% ipython --no-banner

In [1]: import numpy as np

In [2]: import numpy.linalg as la

In [3]: np.set_printoptions(precision=2, suppress=True, linewidth=120)

In [4]: M = np.array([[2, -2, 2, 1, 2],
   ...:     [-2, 2, -2, 2, 1],
   ...:     [2, -2, 2, -2, 2],
   ...:     [1, 2, -2, 2, -2],
   ...:     [2, 1, 2, -2, 2]])

In [5]: [round(float(la.det(M[:i, :i])), 2) + 0 for i in range(1, 6)]
Out[5]: [2.0, 0.0, 0.0, 0.0, 162.0]

In [6]: np.all(la.eigvalsh(M) > 0)
Out[6]: np.False_

In [7]: q = M.astype(float).copy()

In [8]: for j in range(5):
   ...:     q[:, j] -= q[:, :j] @ (q[:, :j].T @ q[:, j])
   ...:     q[:, j] /= la.norm(q[:, j])
   ...: 

In [9]: np.round(q.T @ q, 2) + 0
Out[9]: 
array([[1., 0., 0., 0., 0.],
       [0., 1., 0., 0., 0.],
       [0., 0., 1., 0., 0.],
       [0., 0., 0., 1., 0.],
       [0., 0., 0., 0., 1.]])

In [10]: w, vecs = la.eigh(M)

In [11]: x = np.array([2, 1, 3, 1, 3])

In [12]: print(np.abs(M).sum(axis=1).max(), np.round(np.abs(w).max(), 2))
10 7.77

In [13]: print(x @ M @ x)
102

In [14]: A = np.array([[1.3, -1.2, 0.3, -0.4],
    ...:     [-0.3, -0.7, -2.3, -0.4],
    ...:     [0.7, 0.4, 1.3, -0.8],
    ...:     [0.9, -0.3, 0.5, 1.4],
    ...:     [0.8, 0.1, 0.6, -1.3]])

In [15]: A[:, 0] *= 3

In [16]: A
Out[16]: 
array([[ 3.9, -1.2,  0.3, -0.4],
       [-0.9, -0.7, -2.3, -0.4],
       [ 2.1,  0.4,  1.3, -0.8],
       [ 2.7, -0.3,  0.5,  1.4],
       [ 2.4,  0.1,  0.6, -1.3]])

In [17]: np.round(la.norm(A), 2)
Out[17]: np.float64(6.93)

In [18]: A.mean(axis=0)
Out[18]: array([ 2.04, -0.34,  0.08, -0.3 ])

In [19]: round(float(np.abs(A).max()), 2)
Out[19]: 3.9

In [20]: print(np.count_nonzero(A))
20

In [21]: print(np.unravel_index(np.abs(A).argmax(), A.shape))
(np.int64(0), np.int64(0))

In [22]: A.sum(axis=0)
Out[22]: array([10.2, -1.7,  0.4, -1.5])

In [23]: print(la.matrix_rank(A))
4

In [24]: A.sum(axis=1)
Out[24]: array([ 2.6, -4.3,  3. ,  4.3,  1.8])

In [25]: A.shape
Out[25]: (5, 4)

In [26]: W0 = np.array([[-1, -3, 3], [-3, 0, 2], [-1, 0, -3]])

In [27]: W0
Out[27]: 
array([[-1, -3,  3],
       [-3,  0,  2],
       [-1,  0, -3]])

In [28]: x = np.array([-2, -3, -3])

In [29]: rhs = W0 @ x

In [30]: coef, lr = np.zeros(3), 1 / la.norm(W0, 2) ** 2

In [31]: for i in range(20):
    ...:     coef -= lr * W0.T @ (W0 @ coef - rhs)
    ...:     if i % 5 == 0: print(i, round(la.norm(W0 @ coef - rhs), 2))
    ...: 
0 8.63
5 3.3
10 1.41
15 0.62

In [32]: round(la.cond(W0), 2)
Out[32]: np.float64(2.57)

In [33]: print(np.einsum("ii->", W0))
-4

In [34]: round(float(la.det(2 * W0)), 2), round(float(la.det(W0)), 2)
Out[34]: (264.0, 33.0)

In [35]: np.round(la.det(W0[::-1]), 2)
Out[35]: np.float64(-33.0)

In [36]: F = np.load("m.npy")

In [37]: print(F)
[[ 2.55  0.25 -0.35 -0.25]
 [ 0.25 -0.13 -1.18 -0.93]
 [-0.35 -1.18  1.76 -0.21]
 [-0.25 -0.93 -0.21  1.82]]

In [38]: np.round(la.eigvalsh(F).min(), 2)
Out[38]: np.float64(-1.0)

In [39]: w, vecs = la.eigh(F)

In [40]: x = np.array([-2, -4, 1, -5])

In [41]: round(float(x @ F @ x / (x @ x)), 2), round(float(w[0]), 2), round(w[-1], 2)
Out[41]: (0.65, -1.0, np.float64(3.0))

In [42]: np.round(x @ F @ x, 2)
Out[42]: np.float64(30.12)

In [43]: A2 = np.array([[9, 9], [6, 6]])

In [44]: C = np.kron(A2, F)

In [45]: la.matrix_rank(C)
Out[45]: np.int64(4)

In [46]: proj = np.triu(np.array([[3, -2, -4, -1], [0, -2, 5, -2], [-2, 2, -4, -5], [3, 3, 1, 4]]), 1) + np.eye(4)

In [47]: A2 = proj @ F @ la.inv(proj)

In [48]: print(round(la.det(A2), 2))
-12.07

In [49]: la.matrix_rank(A2)
Out[49]: np.int64(4)

In [50]: data = np.loadtxt("a.csv", delimiter=",")

In [51]: print(data)
[[ 0. -4. -1.  1.  4. -3.]
 [ 4.  0. -3. -1.  1. -3.]
 [ 1.  3.  0. -2.  0.  0.]
 [-1.  1.  2.  0. -2. -1.]
 [-4. -1.  0.  2.  0.  2.]
 [ 3.  3.  0.  1. -2.  0.]]

In [52]: q, R = la.qr(data)

In [53]: print(round(abs(R[0, 0]), 2), round(la.norm(data[:, 0]), 2))
6.56 6.56

In [54]: np.abs(np.diag(R))
Out[54]: array([6.56, 5.55, 2.36, 2.7 , 2.  , 2.35])

In [55]: x = np.array([5, 3, 2, 0, 0, 3])

In [56]: rhs = data @ x

In [57]: rhs
Out[57]: array([-23.,   5.,  14.,  -1., -17.,  24.])

In [58]: print(np.round(la.solve(data, rhs), 2) + 0)
[5. 3. 2. 0. 0. 3.]

In [59]: rng = np.random.default_rng(4063)

In [60]: z = rng.permutation(6)

In [61]: z
Out[61]: array([1, 2, 4, 0, 3, 5])

In [62]: A2 = data[z][:, z]

In [63]: round(float(la.det(A2)), 2), round(la.det(data[z]), 2)
Out[63]: (1089.0, np.float64(1089.0))

In [64]: np.sort(np.abs(la.eigvals(A2)))
Out[64]: array([1.42, 1.42, 2.87, 2.87, 8.11, 8.11])

In [65]: feats = np.array([[3, -6, -9, -8], [6, -1, 7, -9], [2, 0, 4, 2], [-9, 8, 5, -9]])

In [66]: feats[3] = feats[0]

In [67]: feats
Out[67]: 
array([[ 3, -6, -9, -8],
       [ 6, -1,  7, -9],
       [ 2,  0,  4,  2],
       [ 3, -6, -9, -8]])

In [68]: z = rng.permutation(4)

In [69]: z
Out[69]: array([1, 0, 3, 2])

In [70]: A2 = feats[z][:, z]

In [71]: round(la.det(A2), 2), np.round(la.det(feats[z]), 2)
Out[71]: (np.float64(0.0), np.float64(0.0))

In [72]: np.diag(A2)
Out[72]: array([-1,  3, -8,  4])

In [73]: np.allclose(A2, feats)
Out[73]: False

In [74]: print(np.trace(A2))
-2

In [75]: A2
Out[75]: 
array([[-1,  6, -9,  7],
       [-6,  3, -8, -9],
       [-6,  3, -8, -9],
       [ 0,  2,  2,  4]])

In [76]: feats.reshape(-1, 2)
Out[76]: 
array([[ 3, -6],
       [-9, -8],
       [ 6, -1],
       [ 7, -9],
       [ 2,  0],
       [ 4,  2],
       [ 3, -6],
       [-9, -8]])

In [77]: print(feats.ravel(order="F"))
[ 3  6  2  3 -6 -1  0 -6 -9  7  4 -9 -8 -9  2 -8]

In [78]: T = feats.reshape(4, 2, -1)

In [79]: T[:, 0]
Out[79]: 
array([[ 3, -6],
       [ 6, -1],
       [ 2,  0],
       [ 3, -6]])

In [80]: q, vecs = la.qr(data[:, :4])[0], la.qr(data[:, 4:])[0]

In [81]: sv = la.svd(q.T @ vecs, compute_uv=False)

In [82]: round(float(la.norm(q @ q.T - vecs @ vecs.T, 2)), 2)
Out[82]: 1.0

In [83]: (sv > 0.9).sum()
Out[83]: np.int64(1)

In [84]: np.degrees(np.arccos(sv.clip(0, 1)))
Out[84]: array([22.19, 37.99])

In [85]: rk = la.matrix_rank(feats)

In [86]: rk
Out[86]: np.int64(3)

In [87]: ns = la.svd(feats)[2][rk:].T

In [88]: print([int(la.matrix_rank(feats[:, :j + 1])) for j in range(4)])
[1, 2, 3, 3]

In [89]: [int(la.matrix_rank(feats[:i])) for i in range(1, len(feats) + 1)]
Out[89]: [1, 2, 3, 3]

In [90]: C = 3 * np.array([[0.1, -1.1, 0.6, -0.6, -0.2, -0.9, 0.0, 0.7],
    ...:     [0.3, -0.8, -1.0, -0.1, 0.9, -0.1, -1.9, 0.1],
    ...:     [0.2, 0.3, 1.3, -0.6, -1.2, -1.0, -0.9, 0.5]])

In [91]: z = rng.integers(0, 3, 11)

In [92]: m1 = C[z] + rng.normal(size=(11, 8))

In [93]: m1
Out[93]: 
array([[ 0.42,  0.25,  2.61, -3.4 , -5.02, -1.33, -3.95,  0.51],
       [-0.41, -1.87, -1.43,  0.31,  1.66, -1.4 , -6.73,  0.2 ],
       [ 1.17, -0.77, -5.99, -1.21,  2.08, -0.81, -5.25,  0.78],
       [ 1.49, -1.97,  2.34, -1.89, -0.09, -3.46,  0.64,  0.91],
       [ 1.87,  2.25,  5.65, -2.51, -3.51, -3.52, -1.16,  2.16],
       [ 2.21, -2.34, -3.45,  1.1 ,  0.93, -0.43, -5.84,  1.59],
       [ 0.73, -3.05, -3.61, -1.84,  3.42, -0.14, -5.89,  0.9 ],
       [-0.16,  0.67,  2.73, -1.1 , -3.92, -2.13, -1.61,  0.62],
       [ 0.88, -2.94,  1.76, -2.15, -0.84, -3.81, -0.37,  1.46],
       [ 2.09, -2.24, -3.9 , -1.82,  3.16, -1.64, -5.8 ,  0.38],
       [-0.23, -2.47, -1.76, -1.84,  2.07, -0.41, -6.95,  0.23]])

In [94]: A2 = np.c_[m1[:, :1] @ np.array([[4]]), np.array([-2, 1, -2, 2, -2, 0, 1, -2, -2, 0, -2])]

In [95]: A2
Out[95]: 
array([[ 1.69, -2.  ],
       [-1.63,  1.  ],
       [ 4.69, -2.  ],
       [ 5.94,  2.  ],
       [ 7.48, -2.  ],
       [ 8.85,  0.  ],
       [ 2.94,  1.  ],
       [-0.63, -2.  ],
       [ 3.52, -2.  ],
       [ 8.35,  0.  ],
       [-0.92, -2.  ]])

In [96]: la.matrix_rank(A2)
Out[96]: np.int64(2)

In [97]: la.norm(la.qr(m1)[0].T @ A2, axis=0) ** 2 / ((A2 ** 2).sum(axis=0) + 1e-12)
Out[97]: array([1.  , 0.69])

In [98]: z = rng.permutation(8)

In [99]: A2 = m1[:, z] * rng.choice([-1, 1], 8)

In [100]: A2
Out[100]: 
array([[-2.61,  3.95,  5.02, -3.4 ,  1.33,  0.51, -0.42, -0.25],
       [ 1.43,  6.73, -1.66,  0.31,  1.4 ,  0.2 ,  0.41,  1.87],
       [ 5.99,  5.25, -2.08, -1.21,  0.81,  0.78, -1.17,  0.77],
       [-2.34, -0.64,  0.09, -1.89,  3.46,  0.91, -1.49,  1.97],
       [-5.65,  1.16,  3.51, -2.51,  3.52,  2.16, -1.87, -2.25],
       [ 3.45,  5.84, -0.93,  1.1 ,  0.43,  1.59, -2.21,  2.34],
       [ 3.61,  5.89, -3.42, -1.84,  0.14,  0.9 , -0.73,  3.05],
       [-2.73,  1.61,  3.92, -1.1 ,  2.13,  0.62,  0.16, -0.67],
       [-1.76,  0.37,  0.84, -2.15,  3.81,  1.46, -0.88,  2.94],
       [ 3.9 ,  5.8 , -3.16, -1.82,  1.64,  0.38, -2.09,  2.24],
       [ 1.76,  6.95, -2.07, -1.84,  0.41,  0.23,  0.23,  2.47]])

In [101]: Uu, _, VT = la.svd(m1.T @ A2)

In [102]: z
Out[102]: array([2, 6, 4, 3, 5, 7, 0, 1])

In [103]: X = np.load("data.npy")

In [104]: X
Out[104]: 
array([[  1,  -2,   4,  -8],
       [  1,  -1,   1,  -1],
       [  1,   0,   0,   0],
       [  1,   1,   1,   1],
       [  1,   2,   4,   8],
       [  1,   3,   9,  27],
       [  1,   4,  16,  64],
       [  1,   5,  25, 125]])

In [105]: A2 = np.c_[X[:, :3] @ np.array([[3, 2, 1], [3, 0, 0], [0, 1, 0]]), np.array([0, 0, 1, 1, 2, 1, 3, 1])]

In [106]: A2
Out[106]: 
array([[-3,  6,  1,  0],
       [ 0,  3,  1,  0],
       [ 3,  2,  1,  1],
       [ 6,  3,  1,  1],
       [ 9,  6,  1,  2],
       [12, 11,  1,  1],
       [15, 18,  1,  3],
       [18, 27,  1,  1]])

In [107]: la.matrix_rank(np.c_[X, A2])
Out[107]: np.int64(5)

In [108]: print(np.round(la.lstsq(X, A2[:, 0])[0], 2) + 0)
[3. 3. 0. 0.]

In [109]: np.round(la.norm(A2 - X @ la.lstsq(X, A2)[0], axis=0), 2) + 0
Out[109]: array([0. , 0. , 0. , 1.6])
